>>> import numpy as np
>>> np.set_printoptions(precision=3, suppress=True, linewidth=200)
>>> tidy = lambda a: np.round(a, 3) + 0
>>> out = np.array([[1, 1], [1, -1]])
>>> rng = np.random.default_rng(481)
>>> data = np.kron(out, np.kron(out, out))[rng.permutation(8)][:6]
>>> data
array([[ 1,  1,  1,  1, -1, -1, -1, -1],
       [ 1,  1, -1, -1,  1,  1, -1, -1],
       [ 1, -1,  1, -1,  1, -1,  1, -1],
       [ 1, -1, -1,  1, -1,  1,  1, -1],
       [ 1,  1,  1,  1,  1,  1,  1,  1],
       [ 1, -1, -1,  1,  1, -1, -1,  1]])
>>> Uu, sig, vt = np.linalg.svd(data, full_matrices=False)
>>> tidy(Uu.T @ Uu)
array([[1., 0., 0., 0., 0., 0.],
       [0., 1., 0., 0., 0., 0.],
       [0., 0., 1., 0., 0., 0.],
       [0., 0., 0., 1., 0., 0.],
       [0., 0., 0., 0., 1., 0.],
       [0., 0., 0., 0., 0., 1.]])
>>> tidy(np.cumsum(sig ** 2) / np.sum(sig ** 2))
array([0.167, 0.333, 0.5  , 0.667, 0.833, 1.   ])
>>> tidy(sig)
array([2.828, 2.828, 2.828, 2.828, 2.828, 2.828])
>>> tidy(Uu.T @ data @ vt.T)
array([[2.828, 0.   , 0.   , 0.   , 0.   , 0.   ],
       [0.   , 2.828, 0.   , 0.   , 0.   , 0.   ],
       [0.   , 0.   , 2.828, 0.   , 0.   , 0.   ],
       [0.   , 0.   , 0.   , 2.828, 0.   , 0.   ],
       [0.   , 0.   , 0.   , 0.   , 2.828, 0.   ],
       [0.   , 0.   , 0.   , 0.   , 0.   , 2.828]])
>>> tidy(vt @ vt.T)
array([[1., 0., 0., 0., 0., 0.],
       [0., 1., 0., 0., 0., 0.],
       [0., 0., 1., 0., 0., 0.],
       [0., 0., 0., 1., 0., 0.],
       [0., 0., 0., 0., 1., 0.],
       [0., 0., 0., 0., 0., 1.]])
>>> out = data / np.sqrt((data ** 2).mean(axis=1, keepdims=True))
>>> np.linalg.matrix_rank(out) == np.linalg.matrix_rank(data)
np.True_
>>> data - data.mean(axis=1, keepdims=True)
array([[ 1.,  1.,  1.,  1., -1., -1., -1., -1.],
       [ 1.,  1., -1., -1.,  1.,  1., -1., -1.],
       [ 1., -1.,  1., -1.,  1., -1.,  1., -1.],
       [ 1., -1., -1.,  1., -1.,  1.,  1., -1.],
       [ 0.,  0.,  0.,  0.,  0.,  0.,  0.,  0.],
       [ 1., -1., -1.,  1.,  1., -1., -1.,  1.]])
>>> np.linalg.matrix_rank(data - data.mean(axis=1, keepdims=True))
np.int64(5)
>>> out[3]
array([ 1., -1., -1.,  1., -1.,  1.,  1., -1.])
>>> th = np.radians(36)
>>> r_ = np.eye(8)
>>> r_[4, 4] = r_[7, 7] = np.cos(th)
>>> r_[4, 7], r_[7, 4] = -np.sin(th), np.sin(th)
>>> tidy(r_)
array([[ 1.   ,  0.   ,  0.   ,  0.   ,  0.   ,  0.   ,  0.   ,  0.   ],
       [ 0.   ,  1.   ,  0.   ,  0.   ,  0.   ,  0.   ,  0.   ,  0.   ],
       [ 0.   ,  0.   ,  1.   ,  0.   ,  0.   ,  0.   ,  0.   ,  0.   ],
       [ 0.   ,  0.   ,  0.   ,  1.   ,  0.   ,  0.   ,  0.   ,  0.   ],
       [ 0.   ,  0.   ,  0.   ,  0.   ,  0.809,  0.   ,  0.   , -0.588],
       [ 0.   ,  0.   ,  0.   ,  0.   ,  0.   ,  1.   ,  0.   ,  0.   ],
       [ 0.   ,  0.   ,  0.   ,  0.   ,  0.   ,  0.   ,  1.   ,  0.   ],
       [ 0.   ,  0.   ,  0.   ,  0.   ,  0.588,  0.   ,  0.   ,  0.809]])
>>> out = data @ r_.T
>>> tidy(out)
array([[ 1.   ,  1.   ,  1.   ,  1.   , -0.221, -1.   , -1.   , -1.397],
       [ 1.   ,  1.   , -1.   , -1.   ,  1.397,  1.   , -1.   , -0.221],
       [ 1.   , -1.   ,  1.   , -1.   ,  1.397, -1.   ,  1.   , -0.221],
       [ 1.   , -1.   , -1.   ,  1.   , -0.221,  1.   ,  1.   , -1.397],
       [ 1.   ,  1.   ,  1.   ,  1.   ,  0.221,  1.   ,  1.   ,  1.397],
       [ 1.   , -1.   , -1.   ,  1.   ,  0.221, -1.   , -1.   ,  1.397]])
>>> np.allclose(np.linalg.norm(data, axis=1), np.linalg.norm(out, axis=1))
True
>>> tidy(np.abs(out - data).max(axis=0))
array([0.   , 0.   , 0.   , 0.   , 0.779, 0.   , 0.   , 0.779])
>>> gram = data.T @ data
>>> tidy(np.linalg.svd(data, compute_uv=False) ** 2)
array([8., 8., 8., 8., 8., 8.])
>>> np.diag(gram)
array([6, 6, 6, 6, 6, 6, 6, 6])
>>> np.trace(gram), (data ** 2).sum()
(np.int64(48), np.int64(48))
>>> (data @ data.T).shape
(6, 6)
>>> np.allclose(gram, gram.T)
True
